$ python -q
>>> import numpy as np
>>> np.set_printoptions(precision=3, suppress=True, linewidth=200)
>>> rd = lambda a: np.round(a, 3) + 0
>>> E = np.array([[4, -1, -2, 5, 3],
...     [-1, 4, -1, -2, 5],
...     [-2, -1, 4, -1, -2],
...     [5, -2, -1, 4, -1],
...     [3, 5, -2, -1, 4]])
>>> rd(np.linalg.norm(E, 2) / np.linalg.norm(E))
np.float64(0.706)
>>> round(np.log10(np.linalg.cond(E)))
2
>>> np.linalg.matrix_rank(E, rtol=0.1)
np.int64(4)
>>> rd(np.abs(np.linalg.svd(E)[2][-1]))
array([0.351, 0.613, 0.042, 0.613, 0.351])
>>> np.linalg.cond(E) > 100
np.False_
>>> K = np.array([[2.3, 0.0, 0.0, 0.0, 1.0, 1.0, 3.0],
...     [2.0, 3.3, 0.0, 3.0, 3.0, 2.0, 1.0],
...     [2.0, 1.0, 2.3, 1.0, 0.0, 3.0, 1.0],
...     [3.0, 3.0, 1.0, 3.3, 0.0, 0.0, 0.0],
...     [3.0, 1.0, 3.0, 3.0, 3.3, 2.0, 1.0],
...     [3.0, 0.0, 3.0, 0.0, 1.0, 0.3, 3.0],
...     [2.0, 0.0, 0.0, 0.0, 1.0, 1.0, 3.3]])
>>> gram = K.T @ K
>>> (K @ K.T).shape
(7, 7)
>>> np.allclose(gram, gram.T)
True
>>> np.linalg.matrix_rank(gram)
np.int64(7)
>>> rd(np.linalg.eigvalsh(gram)[::-1])
array([133.942,  32.113,  12.456,   8.959,   5.848,   0.858,   0.055])
>>> rng = np.random.default_rng(220)
>>> z = rng.permutation(7)
>>> out = K[:, z] * rng.choice([-1, 1], 7)
>>> out
array([[-2.3, -0. ,  0. , -3. ,  1. , -0. ,  1. ],
       [-2. , -3.3,  0. , -1. ,  2. , -3. ,  3. ],
       [-2. , -1. ,  2.3, -1. ,  3. , -1. ,  0. ],
       [-3. , -3. ,  1. , -0. ,  0. , -3.3,  0. ],
       [-3. , -1. ,  3. , -1. ,  2. , -3. ,  3.3],
       [-3. , -0. ,  3. , -3. ,  0.3, -0. ,  1. ],
       [-2. , -0. ,  0. , -3.3,  1. , -0. ,  1. ]])
>>> left, _, Vt = np.linalg.svd(K.T @ out)
>>> rd(np.linalg.lstsq(K, out)[0])
array([[-1.,  0.,  0.,  0.,  0.,  0.,  0.],
       [ 0., -1.,  0.,  0.,  0.,  0.,  0.],
       [ 0.,  0.,  1.,  0.,  0.,  0.,  0.],
       [ 0.,  0.,  0.,  0.,  0., -1.,  0.],
       [ 0.,  0.,  0.,  0.,  0.,  0.,  1.],
       [ 0.,  0.,  0.,  0.,  1.,  0.,  0.],
       [ 0.,  0.,  0., -1.,  0.,  0.,  0.]])
>>> z
array([0, 1, 2, 6, 5, 3, 4])
>>> rd(left @ Vt)
array([[-1.,  0.,  0.,  0.,  0.,  0.,  0.],
       [ 0., -1.,  0.,  0.,  0.,  0.,  0.],
       [ 0.,  0.,  1.,  0.,  0.,  0.,  0.],
       [ 0.,  0.,  0.,  0.,  0., -1.,  0.],
       [ 0.,  0.,  0.,  0.,  0.,  0.,  1.],
       [ 0.,  0.,  0.,  0.,  1.,  0.,  0.],
       [ 0.,  0.,  0., -1.,  0.,  0.,  0.]])
>>> out = np.linalg.invert(K)
Traceback (most recent call last):
  File "<python-input-23>", line 1, in <module>
    out = np.linalg.invert(K)
          ^^^^^^^^^^^^^^^^
AttributeError: module 'numpy.linalg' has no attribute 'invert'
>>> out = np.linalg.inv(K)
>>> (np.abs(out) > 1e-9).astype(int)
array([[1, 1, 1, 1, 1, 1, 1],
       [1, 1, 1, 1, 1, 1, 1],
       [1, 1, 1, 1, 1, 1, 1],
       [1, 1, 1, 1, 1, 1, 1],
       [1, 1, 1, 1, 1, 1, 1],
       [1, 1, 1, 1, 1, 1, 1],
       [1, 1, 1, 1, 1, 1, 1]])
>>> rd(np.linalg.inv(out))
array([[2.3, 0. , 0. , 0. , 1. , 1. , 3. ],
       [2. , 3.3, 0. , 3. , 3. , 2. , 1. ],
       [2. , 1. , 2.3, 1. , 0. , 3. , 1. ],
       [3. , 3. , 1. , 3.3, 0. , 0. , 0. ],
       [3. , 1. , 3. , 3. , 3.3, 2. , 1. ],
       [3. , 0. , 3. , 0. , 1. , 0.3, 3. ],
       [2. , 0. , 0. , 0. , 1. , 1. , 3.3]])
>>> F = np.loadtxt("mat.csv", delimiter=",")
>>> F
array([[  2.,   0.,   2.,  -2.,   4.,  -4.,   5.],
       [  0.,  26.,  18.,  -6., -10., -12.,   1.],
       [  2.,  18.,  19.,  -7.,  -3., -13.,   6.],
       [ -2.,  -6.,  -7.,  22.,   0.,  22., -12.],
       [  4., -10.,  -3.,   0.,  12.,  -2.,   9.],
       [ -4., -12., -13.,  22.,  -2.,  26., -16.],
       [  5.,   1.,   6., -12.,   9., -16.,  15.]])
>>> np.argsort(-np.linalg.norm(F, axis=0).round(6), kind="stable")[:3]
array([5, 1, 3])
>>> np.linalg.matrix_rank(F, rtol=0.1)
np.int64(3)
>>> rd(np.linalg.norm(F, 2) / np.linalg.norm(F))
np.float64(0.875)
>>> gram = F.T @ F
>>> np.diag(gram)
array([  69., 1281.,  952., 1201.,  354., 1749.,  768.])
>>> np.linalg.matrix_rank(gram)
np.int64(4)
>>> np.allclose(gram, gram.T)
True
>>> left, sigma, Vt = np.linalg.svd(F)
>>> np.argmax(sigma[:-1] / (sigma[1:] + 1e-6)) + 1
np.int64(4)
>>> out = left[:, :4] @ np.diag(sigma[:4]) @ Vt[:4]
>>> np.linalg.matrix_rank(out)
np.int64(4)
>>> rd(np.abs(F - out).max())
np.float64(0.0)
>>> M = np.loadtxt("x.csv", delimiter=",")
>>> M
array([[  1.,   0.,   4.,   2.,   7.,   4.],
       [  3.,   3.,   9.,   7.,   8.,  10.],
       [ 10.,  11.,  12.,  16.,   8.,  17.],
       [ 12.,  15.,  12.,  20.,  17.,  18.],
       [ 18.,  21.,  12.,  28.,  22.,  19.],
       [ 24.,  29.,  14.,  35.,  30.,  23.],
       [ 26.,  35.,  21.,  44.,  37.,  29.],
       [ 34.,  43.,  30.,  51.,  40.,  32.],
       [ 40.,  48.,  31.,  60.,  44.,  35.],
       [ 47.,  52.,  35.,  67.,  50.,  38.],
       [ 52.,  54.,  38.,  71.,  55.,  39.],
       [ 56.,  58.,  40.,  75.,  60.,  44.],
       [ 61.,  61.,  45.,  83.,  62.,  48.],
       [ 70.,  69.,  45.,  90.,  64.,  53.],
       [ 73.,  75.,  45.,  93.,  73.,  61.],
       [ 82.,  82.,  48.,  94.,  78.,  62.],
       [ 91.,  88.,  55., 102.,  86.,  70.],
       [ 93.,  97.,  61., 107.,  89.,  73.],
       [ 99., 101.,  68., 109.,  94.,  76.],
       [106., 103.,  77., 111., 101.,  83.],
       [112., 108.,  82., 119., 106.,  92.],
       [112., 109.,  83., 127., 107.,  92.],
       [113., 116.,  91., 131., 108.,  92.],
       [114., 125.,  94., 134., 111., 101.],
       [120., 131.,  96., 134., 118., 107.],
       [129., 135., 104., 140., 121., 110.],
       [133., 139., 107., 143., 130., 116.],
       [133., 143., 109., 144., 138., 116.],
       [138., 149., 111., 146., 146., 122.],
       [144., 156., 119., 153., 149., 127.],
       [151., 161., 124., 160., 157., 130.],
       [158., 170., 125., 162., 162., 131.],
       [161., 179., 127., 165., 170., 136.],
       [166., 184., 133., 171., 175., 139.],
       [172., 189., 140., 178., 184., 142.],
       [179., 190., 145., 187., 187., 144.]])
>>> rd(np.abs(np.linalg.svd(M)[2][-1]))
array([0.166, 0.799, 0.012, 0.038, 0.523, 0.242])
>>> [round(float(x), 3) for x in np.linalg.svd(M, compute_uv=False)[:3]]
[1487.799, 59.374, 27.241]
>>> np.argsort(-np.linalg.norm(M, axis=0).round(6), kind="stable")[:3]
array([3, 1, 4])
>>> np.linalg.cond(M) > 100
np.True_
>>> out = M + rng.integers(-2, 3, (36, 1)) @ rng.integers(-2, 3, (1, 6))
>>> out
array([[  1.,  -1.,   3.,   2.,   8.,   5.],
       [  3.,   1.,   7.,   7.,  10.,  12.],
       [ 10.,   9.,  10.,  16.,  10.,  19.],
       [ 12.,  17.,  14.,  20.,  15.,  16.],
       [ 18.,  19.,  10.,  28.,  24.,  21.],
       [ 24.,  30.,  15.,  35.,  29.,  22.],
       [ 26.,  35.,  21.,  44.,  37.,  29.],
       [ 34.,  44.,  31.,  51.,  39.,  31.],
       [ 40.,  49.,  32.,  60.,  43.,  34.],
       [ 47.,  50.,  33.,  67.,  52.,  40.],
       [ 52.,  56.,  40.,  71.,  53.,  37.],
       [ 56.,  59.,  41.,  75.,  59.,  43.],
       [ 61.,  62.,  46.,  83.,  61.,  47.],
       [ 70.,  68.,  44.,  90.,  65.,  54.],
       [ 73.,  73.,  43.,  93.,  75.,  63.],
       [ 82.,  80.,  46.,  94.,  80.,  64.],
       [ 91.,  90.,  57., 102.,  84.,  68.],
       [ 93.,  95.,  59., 107.,  91.,  75.],
       [ 99., 101.,  68., 109.,  94.,  76.],
       [106., 104.,  78., 111., 100.,  82.],
       [112., 106.,  80., 119., 108.,  94.],
       [112., 108.,  82., 127., 108.,  93.],
       [113., 115.,  90., 131., 109.,  93.],
       [114., 123.,  92., 134., 113., 103.],
       [120., 132.,  97., 134., 117., 106.],
       [129., 135., 104., 140., 121., 110.],
       [133., 139., 107., 143., 130., 116.],
       [133., 144., 110., 144., 137., 115.],
       [138., 149., 111., 146., 146., 122.],
       [144., 155., 118., 153., 150., 128.],
       [151., 162., 125., 160., 156., 129.],
       [158., 169., 124., 162., 163., 132.],
       [161., 181., 129., 165., 168., 134.],
       [166., 185., 134., 171., 174., 138.],
       [172., 190., 141., 178., 183., 141.],
       [179., 189., 144., 187., 188., 145.]])
>>> np.linalg.matrix_rank(out - M, tol=1e-8)
np.int64(1)
>>> mat = np.loadtxt("run8.csv", delimiter=",")
>>> mat
array([[ 0.,  0.,  0.,  0.,  0.,  0.,  0.,  0.],
       [ 6., 16., 13.,  0.,  7., 11.,  4.,  1.],
       [ 8.,  0.,  0., 10., 41., 13., 24., 21.],
       [ 0.,  7.,  2.,  2.,  0.,  0.,  0.,  0.],
       [ 0., 25., 17.,  6., 17., 12.,  0.,  0.],
       [ 0.,  1.,  1.,  0.,  0.,  0.,  0.,  0.],
       [19.,  0.,  0.,  3., 20.,  7., 18., 26.],
       [30., 19., 24.,  4., 31., 40., 19., 34.],
       [ 0.,  0.,  0.,  4.,  0.,  0.,  0.,  0.],
       [27.,  0.,  0.,  5.,  0., 12.,  0., 29.],
       [ 0.,  4.,  0.,  0.,  0.,  0.,  0.,  0.],
       [16.,  0.,  0., 10., 25., 17., 12., 25.],
       [23., 13., 16., 11., 56., 39., 32., 38.],
       [ 0.,  0.,  0.,  0.,  0.,  0.,  0.,  0.],
       [15.,  0.,  0.,  0.,  0.,  0.,  0.,  6.],
       [ 3., 16., 17.,  3.,  8., 18.,  0.,  0.],
       [ 3.,  1.,  0.,  0.,  0.,  0.,  8.,  1.],
       [ 9., 10.,  3.,  0., 14.,  1., 15., 10.],
       [ 0., 10.,  5.,  0.,  0.,  0.,  0.,  0.],
       [ 0.,  0.,  0.,  2.,  0.,  0.,  0.,  0.],
       [ 0.,  0.,  0.,  0.,  0.,  0.,  0.,  0.],
       [ 0.,  0.,  0.,  0.,  0.,  0.,  0.,  0.],
       [35.,  0.,  5.,  9., 22., 31., 12., 44.],
       [22.,  0.,  0.,  2.,  0.,  3.,  2., 23.],
       [ 0.,  0.,  0.,  0.,  0.,  0.,  0.,  0.],
       [25., 10., 10.,  1., 24., 19., 21., 30.],
       [ 0.,  7.,  5.,  9., 22.,  7.,  4.,  0.],
       [ 9.,  0.,  0.,  5.,  2.,  0.,  1., 11.],
       [ 0., 25.,  9.,  0.,  0.,  0.,  0.,  0.],
       [ 0.,  0.,  0.,  0.,  0.,  0.,  0.,  0.],
       [ 4., 13.,  9.,  0.,  7.,  6.,  5.,  0.],
       [ 0., 25., 11.,  0.,  2.,  0.,  0.,  0.],
       [ 0.,  0.,  0.,  2.,  0.,  0.,  0.,  0.],
       [ 1.,  0.,  1., 11.,  4., 13.,  0.,  0.],
       [11.,  0.,  0.,  7.,  6.,  0.,  3., 16.],
       [18.,  0.,  0.,  0.,  0.,  0.,  1., 14.]])
>>> Q, evecs = np.linalg.qr(mat[:, :5])[0], np.linalg.qr(mat[:, 5:])[0]
>>> sigma = np.linalg.svd(Q.T @ evecs, compute_uv=False)
>>> (sigma > 0.9).sum()
np.int64(2)
>>> gram = np.cov(mat, rowvar=False)
>>> rd(mat.std(axis=0))
array([10.322,  8.111,  6.332,  3.704, 13.353, 10.833,  8.275, 13.179])
>>> rd(np.polyfit(mat[:, 7], mat[:, 0], 1))
array([0.745, 1.084])
>>> np.argsort(-mat.std(axis=0).round(6), kind="stable")
array([4, 7, 5, 0, 6, 1, 2, 3])
>>> vec = np.array([1, 1, 0, 2, 0, 1, 1, 2])
>>> rhs = mat @ vec
>>> rd(np.linalg.pinv(mat) @ mat)
array([[1., 0., 0., 0., 0., 0., 0., 0.],
       [0., 1., 0., 0., 0., 0., 0., 0.],
       [0., 0., 1., 0., 0., 0., 0., 0.],
       [0., 0., 0., 1., 0., 0., 0., 0.],
       [0., 0., 0., 0., 1., 0., 0., 0.],
       [0., 0., 0., 0., 0., 1., 0., 0.],
       [0., 0., 0., 0., 0., 0., 1., 0.],
       [0., 0., 0., 0., 0., 0., 0., 1.]])
>>> rd(np.linalg.lstsq(mat, rhs)[0])
array([1., 1., 0., 2., 0., 1., 1., 2.])
>>> rhs
array([  0.,  39., 107.,  11.,  49.,   1., 102., 184.,   8., 107.,   4., 115., 205.,   0.,  27.,  43.,  14.,  55.,  10.,   4.,   0.,   0., 184.,  77.,   0., 137.,  36.,  42.,  25.,   0.,  28.,  25.,
         4.,  36.,  60.,  47.])
>>> rhs = rhs + 0.1 * rng.normal(size=36)
>>> rd(rhs)
array([ -0.028,  39.009, 107.038,  11.094,  48.963,   1.202, 102.093, 183.9  ,   8.099, 107.055,   4.045, 115.128, 205.085,  -0.013,  27.141,  42.977,  13.734,  54.995,  10.016,   4.098,   0.025,
        -0.084, 184.273,  76.898,  -0.013, 136.941,  36.01 ,  42.079,  25.088,  -0.155,  28.107,  24.971,   4.059,  36.108,  60.079,  46.963])
>>> b, *_ = np.linalg.lstsq(mat, rhs)
>>> rd(b)
array([ 1.003,  1.009, -0.02 ,  2.004,  0.004,  1.007,  0.992,  1.999])
>>> rd(mat.T @ (rhs - mat @ b))
array([0., 0., 0., 0., 0., 0., 0., 0.])
>>> b.round()
array([ 1.,  1., -0.,  2.,  0.,  1.,  1.,  2.])
>>> [round(float(np.linalg.norm(np.linalg.solve(mat.T @ mat + lam * np.eye(8), mat.T @ rhs))), 2) for lam in (0, 1, 10, 100)]
[3.47, 3.46, 3.37, 2.99]
>>> vec = np.array([3, 2, 1, 1, 0, 2, 0, 0])
>>> rhs = mat @ vec
>>> b, lr = np.zeros(8), 1 / np.linalg.norm(mat, 2) ** 2
>>> for i in range(150):
...     b -= lr * mat.T @ (mat @ b - rhs)
...     if i % 50 == 0: print(i, round(np.linalg.norm(mat @ b - rhs), 3))
... 
0 131.997
50 18.299
100 14.838
>>> rd(b)
array([ 2.209,  1.861,  1.484,  0.682,  0.012,  1.832, -0.286,  0.854])
>>> rd(np.linalg.cond(mat))
np.float64(30.373)
>>> z = rng.permutation(8)
>>> out = mat[:, z] * rng.choice([-1, 1], 8)
>>> out
array([[  0.,   0.,   0.,  -0.,  -0.,  -0.,   0.,  -0.],
       [  4.,   6.,  16., -11.,  -0.,  -7.,   1., -13.],
       [ 24.,   8.,   0., -13., -10., -41.,  21.,  -0.],
       [  0.,   0.,   7.,  -0.,  -2.,  -0.,   0.,  -2.],
       [  0.,   0.,  25., -12.,  -6., -17.,   0., -17.],
       [  0.,   0.,   1.,  -0.,  -0.,  -0.,   0.,  -1.],
       [ 18.,  19.,   0.,  -7.,  -3., -20.,  26.,  -0.],
       [ 19.,  30.,  19., -40.,  -4., -31.,  34., -24.],
       [  0.,   0.,   0.,  -0.,  -4.,  -0.,   0.,  -0.],
       [  0.,  27.,   0., -12.,  -5.,  -0.,  29.,  -0.],
       [  0.,   0.,   4.,  -0.,  -0.,  -0.,   0.,  -0.],
       [ 12.,  16.,   0., -17., -10., -25.,  25.,  -0.],
       [ 32.,  23.,  13., -39., -11., -56.,  38., -16.],
       [  0.,   0.,   0.,  -0.,  -0.,  -0.,   0.,  -0.],
       [  0.,  15.,   0.,  -0.,  -0.,  -0.,   6.,  -0.],
       [  0.,   3.,  16., -18.,  -3.,  -8.,   0., -17.],
       [  8.,   3.,   1.,  -0.,  -0.,  -0.,   1.,  -0.],
       [ 15.,   9.,  10.,  -1.,  -0., -14.,  10.,  -3.],
       [  0.,   0.,  10.,  -0.,  -0.,  -0.,   0.,  -5.],
       [  0.,   0.,   0.,  -0.,  -2.,  -0.,   0.,  -0.],
       [  0.,   0.,   0.,  -0.,  -0.,  -0.,   0.,  -0.],
       [  0.,   0.,   0.,  -0.,  -0.,  -0.,   0.,  -0.],
       [ 12.,  35.,   0., -31.,  -9., -22.,  44.,  -5.],
       [  2.,  22.,   0.,  -3.,  -2.,  -0.,  23.,  -0.],
       [  0.,   0.,   0.,  -0.,  -0.,  -0.,   0.,  -0.],
       [ 21.,  25.,  10., -19.,  -1., -24.,  30., -10.],
       [  4.,   0.,   7.,  -7.,  -9., -22.,   0.,  -5.],
       [  1.,   9.,   0.,  -0.,  -5.,  -2.,  11.,  -0.],
       [  0.,   0.,  25.,  -0.,  -0.,  -0.,   0.,  -9.],
       [  0.,   0.,   0.,  -0.,  -0.,  -0.,   0.,  -0.],
       [  5.,   4.,  13.,  -6.,  -0.,  -7.,   0.,  -9.],
       [  0.,   0.,  25.,  -0.,  -0.,  -2.,   0., -11.],
       [  0.,   0.,   0.,  -0.,  -2.,  -0.,   0.,  -0.],
       [  0.,   1.,   0., -13., -11.,  -4.,   0.,  -1.],
       [  3.,  11.,   0.,  -0.,  -7.,  -6.,  16.,  -0.],
       [  1.,  18.,   0.,  -0.,  -0.,  -0.,  14.,  -0.]])
>>> left, _, Vt = np.linalg.svd(mat.T @ out)
>>> rd(left @ Vt)
array([[ 0.,  1.,  0.,  0.,  0.,  0.,  0.,  0.],
       [ 0.,  0.,  1.,  0.,  0.,  0.,  0.,  0.],
       [ 0.,  0.,  0.,  0.,  0.,  0.,  0., -1.],
       [ 0.,  0.,  0.,  0., -1.,  0.,  0.,  0.],
       [ 0.,  0.,  0.,  0.,  0., -1.,  0.,  0.],
       [ 0.,  0.,  0., -1.,  0.,  0.,  0.,  0.],
       [ 1.,  0.,  0.,  0.,  0.,  0.,  0.,  0.],
       [ 0.,  0.,  0.,  0.,  0.,  0.,  1.,  0.]])
>>> z
array([6, 0, 1, 5, 3, 4, 7, 2])
